% python3 -q
>>> import numpy as np
>>> np.set_printoptions(precision=3, suppress=True, linewidth=140)
>>> rng = np.random.default_rng(13)
>>> data = np.eye(10, dtype=int)[rng.permutation(10)]
>>> data
array([[0, 0, 0, 0, 0, 0, 1, 0, 0, 0],
       [0, 1, 0, 0, 0, 0, 0, 0, 0, 0],
       [0, 0, 0, 0, 0, 1, 0, 0, 0, 0],
       [1, 0, 0, 0, 0, 0, 0, 0, 0, 0],
       [0, 0, 0, 0, 1, 0, 0, 0, 0, 0],
       [0, 0, 0, 0, 0, 0, 0, 1, 0, 0],
       [0, 0, 1, 0, 0, 0, 0, 0, 0, 0],
       [0, 0, 0, 0, 0, 0, 0, 0, 1, 0],
       [0, 0, 0, 1, 0, 0, 0, 0, 0, 0],
       [0, 0, 0, 0, 0, 0, 0, 0, 0, 1]])
>>> r0 = np.array([5, -4, -1, -5, 0, 4, 0, -4, -4, -5])
>>> other = data + np.outer(r0, np.eye(10)[6])
>>> other
array([[ 0.,  0.,  0.,  0.,  0.,  0.,  6.,  0.,  0.,  0.],
       [ 0.,  1.,  0.,  0.,  0.,  0., -4.,  0.,  0.,  0.],
       [ 0.,  0.,  0.,  0.,  0.,  1., -1.,  0.,  0.,  0.],
       [ 1.,  0.,  0.,  0.,  0.,  0., -5.,  0.,  0.,  0.],
       [ 0.,  0.,  0.,  0.,  1.,  0.,  0.,  0.,  0.,  0.],
       [ 0.,  0.,  0.,  0.,  0.,  0.,  4.,  1.,  0.,  0.],
       [ 0.,  0.,  1.,  0.,  0.,  0.,  0.,  0.,  0.,  0.],
       [ 0.,  0.,  0.,  0.,  0.,  0., -4.,  0.,  1.,  0.],
       [ 0.,  0.,  0.,  1.,  0.,  0., -4.,  0.,  0.,  0.],
       [ 0.,  0.,  0.,  0.,  0.,  0., -5.,  0.,  0.,  1.]])
>>> np.linalg.matrix_rank(np.linalg.inv(other) - np.linalg.inv(data), tol=1e-8)
np.int64(1)
>>> np.count_nonzero(data)
np.int64(10)
>>> data.sum(axis=1)
array([1, 1, 1, 1, 1, 1, 1, 1, 1, 1])
>>> np.unravel_index(np.abs(data).argmax(), data.shape)
(np.int64(0), np.int64(6))
>>> round(float(np.linalg.norm(data)), 3)
3.162
>>> np.linalg.norm(data, axis=1).argmax()
np.int64(0)
>>> round(np.linalg.norm(data, 2), 3)
np.float64(1.0)
>>> np.linalg.norm(data, axis=0)
array([1., 1., 1., 1., 1., 1., 1., 1., 1., 1.])
>>> round(np.linalg.norm(data[5] - data[6]), 3)
np.float64(1.414)
>>> round(float(np.linalg.norm(data, "nuc")), 3)
10.0
>>> np.round(np.linalg.norm(data, 1), 3), np.round(np.linalg.norm(data, np.inf), 3)
(np.float64(1.0), np.float64(1.0))
>>> x = np.array([3, 8, 5, 8, 7, 9, 6, 8, 4, 0])
>>> target = data @ x
>>> target
array([6, 8, 9, 3, 7, 8, 5, 4, 8, 0])
>>> np.linalg.solve(data, target + data[:, 2])
array([3., 8., 6., 8., 7., 9., 6., 8., 4., 0.])
>>> np.sort(np.abs(np.linalg.eigvals(data)))
array([1., 1., 1., 1., 1., 1., 1., 1., 1., 1.])
>>> (data - data.T) / 2
array([[ 0. ,  0. ,  0. , -0.5,  0. ,  0. ,  0.5,  0. ,  0. ,  0. ],
       [ 0. ,  0. ,  0. ,  0. ,  0. ,  0. ,  0. ,  0. ,  0. ,  0. ],
       [ 0. ,  0. ,  0. ,  0. ,  0. ,  0.5, -0.5,  0. ,  0. ,  0. ],
       [ 0.5,  0. ,  0. ,  0. ,  0. ,  0. ,  0. ,  0. , -0.5,  0. ],
       [ 0. ,  0. ,  0. ,  0. ,  0. ,  0. ,  0. ,  0. ,  0. ,  0. ],
       [ 0. ,  0. , -0.5,  0. ,  0. ,  0. ,  0. ,  0.5,  0. ,  0. ],
       [-0.5,  0. ,  0.5,  0. ,  0. ,  0. ,  0. ,  0. ,  0. ,  0. ],
       [ 0. ,  0. ,  0. ,  0. ,  0. , -0.5,  0. ,  0. ,  0.5,  0. ],
       [ 0. ,  0. ,  0. ,  0.5,  0. ,  0. ,  0. , -0.5,  0. ,  0. ],
       [ 0. ,  0. ,  0. ,  0. ,  0. ,  0. ,  0. ,  0. ,  0. ,  0. ]])
>>> data @ data
array([[0, 0, 1, 0, 0, 0, 0, 0, 0, 0],
       [0, 1, 0, 0, 0, 0, 0, 0, 0, 0],
       [0, 0, 0, 0, 0, 0, 0, 1, 0, 0],
       [0, 0, 0, 0, 0, 0, 1, 0, 0, 0],
       [0, 0, 0, 0, 1, 0, 0, 0, 0, 0],
       [0, 0, 0, 0, 0, 0, 0, 0, 1, 0],
       [0, 0, 0, 0, 0, 1, 0, 0, 0, 0],
       [0, 0, 0, 1, 0, 0, 0, 0, 0, 0],
       [1, 0, 0, 0, 0, 0, 0, 0, 0, 0],
       [0, 0, 0, 0, 0, 0, 0, 0, 0, 1]])
>>> np.linalg.matrix_power(data, 4)
array([[0, 0, 0, 0, 0, 0, 0, 1, 0, 0],
       [0, 1, 0, 0, 0, 0, 0, 0, 0, 0],
       [0, 0, 0, 1, 0, 0, 0, 0, 0, 0],
       [0, 0, 0, 0, 0, 1, 0, 0, 0, 0],
       [0, 0, 0, 0, 1, 0, 0, 0, 0, 0],
       [1, 0, 0, 0, 0, 0, 0, 0, 0, 0],
       [0, 0, 0, 0, 0, 0, 0, 0, 1, 0],
       [0, 0, 0, 0, 0, 0, 1, 0, 0, 0],
       [0, 0, 1, 0, 0, 0, 0, 0, 0, 0],
       [0, 0, 0, 0, 0, 0, 0, 0, 0, 1]])
>>> np.allclose(data @ data.T, data.T @ data)
True
>>> round(np.linalg.det(data), 3)
np.float64(1.0)
>>> M = np.load("w.npy")
>>> M
array([[0.018, 0.03 , 0.066, 0.018, 0.102, 0.042],
       [0.03 , 0.05 , 0.11 , 0.03 , 0.169, 0.07 ],
       [0.066, 0.11 , 0.241, 0.066, 0.373, 0.153],
       [0.018, 0.03 , 0.066, 0.018, 0.102, 0.042],
       [0.102, 0.169, 0.373, 0.102, 0.576, 0.237],
       [0.042, 0.07 , 0.153, 0.042, 0.237, 0.098]])
>>> left, sigma, Vh = np.linalg.svd(M)
>>> np.argmax(sigma[:-1] / (sigma[1:] + 1e-6)) + 1
np.int64(1)
>>> other = left[:, :1] @ np.diag(sigma[:1]) @ Vh[:1]
>>> np.round(np.linalg.norm(M - other) / np.linalg.norm(M), 3)
np.float64(0.0)
>>> np.linalg.matrix_rank(other)
np.int64(1)
>>> other
array([[0.018, 0.03 , 0.066, 0.018, 0.102, 0.042],
       [0.03 , 0.05 , 0.11 , 0.03 , 0.169, 0.07 ],
       [0.066, 0.11 , 0.241, 0.066, 0.373, 0.153],
       [0.018, 0.03 , 0.066, 0.018, 0.102, 0.042],
       [0.102, 0.169, 0.373, 0.102, 0.576, 0.237],
       [0.042, 0.07 , 0.153, 0.042, 0.237, 0.098]])
>>> np.linalg.matrix_rank(M, rtol=0.05)
np.int64(1)
>>> r0 = np.array([7, 9])
>>> np.round(np.cross(M[0, :3], M[5, :3]), 3) + 0
array([0., 0., 0.])
>>> np.correlate(M[0], M[5], "full")
array([0.002, 0.007, 0.014, 0.021, 0.023, 0.042, 0.023, 0.021, 0.014, 0.007, 0.002])
>>> x = np.array([3, 1, -2, 4, 5, 4])
>>> M @ x
array([0.699, 1.165, 2.564, 0.699, 3.962, 1.631])
>>> M @ M @ x
array([0.699, 1.165, 2.564, 0.699, 3.962, 1.631])
>>> r0 = np.array([1, 1, 3]) + 0.5
>>> F = np.eye(3) - 2 * np.outer(r0, r0) / (r0 @ r0)
>>> F
array([[ 0.731, -0.269, -0.627],
       [-0.269,  0.731, -0.627],
       [-0.627, -0.627, -0.463]])
>>> round(float(np.abs(np.linalg.eigvals(F)).max()), 3)
1.0
>>> (F - F.T) / 2
array([[0., 0., 0.],
       [0., 0., 0.],
       [0., 0., 0.]])
>>> (F + F.T) / 2
array([[ 0.731, -0.269, -0.627],
       [-0.269,  0.731, -0.627],
       [-0.627, -0.627, -0.463]])
>>> np.round(np.linalg.matrix_power(F, 4), 3) + 0
array([[1., 0., 0.],
       [0., 1., 0.],
       [0., 0., 1.]])
>>> ev, evecs = np.linalg.eigh(F)
>>> x = np.array([3, 2, 1])
>>> evecs * np.maximum(ev, 0) @ evecs.T
array([[ 0.866, -0.134, -0.313],
       [-0.134,  0.866, -0.313],
       [-0.313, -0.313,  0.269]])
>>> round(float(x @ F @ x / (x @ x)), 3), np.round(ev[0], 3), np.round(ev[-1], 3)
(-0.032, np.float64(-1.0), np.float64(1.0))
>>> np.round(evecs * np.abs(ev) @ evecs.T, 3) + 0
array([[1., 0., 0.],
       [0., 1., 0.],
       [0., 0., 1.]])
>>> round(float(np.abs(F).sum(axis=1).max()), 3), np.round(np.abs(ev).max(), 3)
(1.716, np.float64(1.0))
>>> other = np.array([[-2, 1, 1, 2, 1, 2, 3],
...     [1, -2, -1, -1, -2, 3, 2],
...     [-2, -2, -1, 0, -2, 3, 2],
...     [0, 2, -3, -1, 2, -1, -1],
...     [1, 0, -1, 3, 1, 2, 2],
...     [2, 1, -3, -3, -1, 0, 1],
...     [-1, 1, 1, -2, -2, 1, -1]])
>>> W2 = np.array([[5, 5], [-8, -7]])
>>> arr = np.block([[other, np.zeros((7, 2))], [np.zeros((2, 7)), W2]])
>>> arr
array([[-2.,  1.,  1.,  2.,  1.,  2.,  3.,  0.,  0.],
       [ 1., -2., -1., -1., -2.,  3.,  2.,  0.,  0.],
       [-2., -2., -1.,  0., -2.,  3.,  2.,  0.,  0.],
       [ 0.,  2., -3., -1.,  2., -1., -1.,  0.,  0.],
       [ 1.,  0., -1.,  3.,  1.,  2.,  2.,  0.,  0.],
       [ 2.,  1., -3., -3., -1.,  0.,  1.,  0.,  0.],
       [-1.,  1.,  1., -2., -2.,  1., -1.,  0.,  0.],
       [ 0.,  0.,  0.,  0.,  0.,  0.,  0.,  5.,  5.],
       [ 0.,  0.,  0.,  0.,  0.,  0.,  0., -8., -7.]])
>>> np.trace(arr)
np.float64(-8.0)
>>> np.sort(np.abs(np.linalg.eigvals(arr)))
array([0.873, 2.236, 2.236, 2.484, 3.51 , 3.894, 3.894, 4.484, 4.484])
>>> np.linalg.matrix_power(arr, 4)
array([[-231., -134.,  108.,  113.,  -88.,  192.,  139.,    0.,    0.],
       [-144.,  131., -121., -258.,  -62., -129., -143.,    0.,    0.],
       [-243.,  169., -314., -203.,    0.,  -18., -111.,    0.,    0.],
       [ 181.,   62., -148., -163.,  -56.,   14.,  -42.,    0.,    0.],
       [-117.,   99.,  -48.,  -90.,  -43.,   83.,   82.,    0.,    0.],
       [  99.,   89.,  -30., -327., -115., -225., -228.,    0.,    0.],
       [ -83., -197.,   54.,   66.,  -80.,   60.,    3.,    0.,    0.],
       [   0.,    0.,    0.,    0.,    0.,    0.,    0.,   65.,   60.],
       [   0.,    0.,    0.,    0.,    0.,    0.,    0.,  -96.,  -79.]])
>>> np.allclose(arr, arr.T)
False
>>> round(float(np.abs(np.linalg.eigvals(arr)).max()), 3)
4.484
